$ python -q
>>> import numpy as np
>>> np.set_printoptions(suppress=True, linewidth=100)
>>> K = np.load("test4.npy")
>>> K
array([[ 5,  6,  7,  8],
       [ 9, 10, 11, 12],
       [13, 14, 15, 16],
       [17, 18, 19, 20]])
>>> rank = np.linalg.matrix_rank(K)
>>> print(rank)
2
>>> ns = np.linalg.svd(K)[2][rank:].T
>>> np.round(K @ ns, 2) + 0
array([[0., 0.],
       [0., 0.],
       [0., 0.],
       [0., 0.]])
>>> ns.shape
(4, 2)
>>> np.linalg.matrix_rank(K.T @ K), np.linalg.matrix_rank(K @ K.T)
(np.int64(2), np.int64(2))
>>> np.allclose(K @ ns, 0)
True
>>> [int(np.linalg.matrix_rank(K[:, :j + 1])) for j in range(4)]
[1, 2, 2, 2]
>>> U, sig, VT = np.linalg.svd(K)
>>> print(sig.round(2) + 0)
[53.27  1.5   0.    0.  ]
>>> A2 = U[:, :2] @ np.diag(sig[:2]) @ VT[:2]
>>> round(float(np.linalg.norm(K - A2) / np.linalg.norm(K)), 2)
0.0
>>> np.linalg.matrix_rank(K, rtol=0.05)
np.int64(1)
>>> U, sig, VT = np.linalg.svd(K, full_matrices=False)
>>> np.round(U.T @ K @ VT.T, 2) + 0
array([[53.27,  0.  ,  0.  ,  0.  ],
       [ 0.  ,  1.5 ,  0.  ,  0.  ],
       [ 0.  ,  0.  ,  0.  ,  0.  ],
       [ 0.  ,  0.  ,  0.  ,  0.  ]])
>>> np.round(sig / sig[0], 2) + 0
array([1.  , 0.03, 0.  , 0.  ])
>>> print(np.round(U.T @ U, 2) + 0)
[[1. 0. 0. 0.]
 [0. 1. 0. 0.]
 [0. 0. 1. 0.]
 [0. 0. 0. 1.]]
>>> print(sig.round(2) + 0)
[53.27  1.5   0.    0.  ]
>>> np.round(VT @ VT.T, 2) + 0
array([[1., 0., 0., 0.],
       [0., 1., 0., 0.],
       [0., 0., 1., 0.],
       [0., 0., 0., 1.]])
>>> np.abs(U[:, 0]).round(6).argmax()
np.int64(3)
>>> np.allclose(U * sig @ VT, K)
True
>>> np.round(np.abs(VT[0]), 2)
array([0.45, 0.48, 0.52, 0.55])
>>> print((sig > 1e-8).sum())
2
>>> print(np.round(np.cumsum(sig ** 2) / np.sum(sig ** 2), 2))
[1. 1. 1. 1.]
>>> U, sig, VT = np.linalg.svd(K)
>>> V = VT[:(sig > 1e-8).sum()]
>>> rng = np.random.default_rng(713747)
>>> vec = K[3] + 4 * K[2] + rng.integers(2) * np.eye(4)[3]
>>> vec
array([69., 74., 79., 85.])
>>> print(np.round(V.T @ V, 2))
[[ 0.7  0.4  0.1 -0.2]
 [ 0.4  0.3  0.2  0.1]
 [ 0.1  0.2  0.3  0.4]
 [-0.2  0.1  0.4  0.7]]
>>> np.round(np.diag(V.T @ V), 2)
array([0.7, 0.3, 0.3, 0.7])
>>> print(np.allclose(V.T @ V @ vec, vec))
False
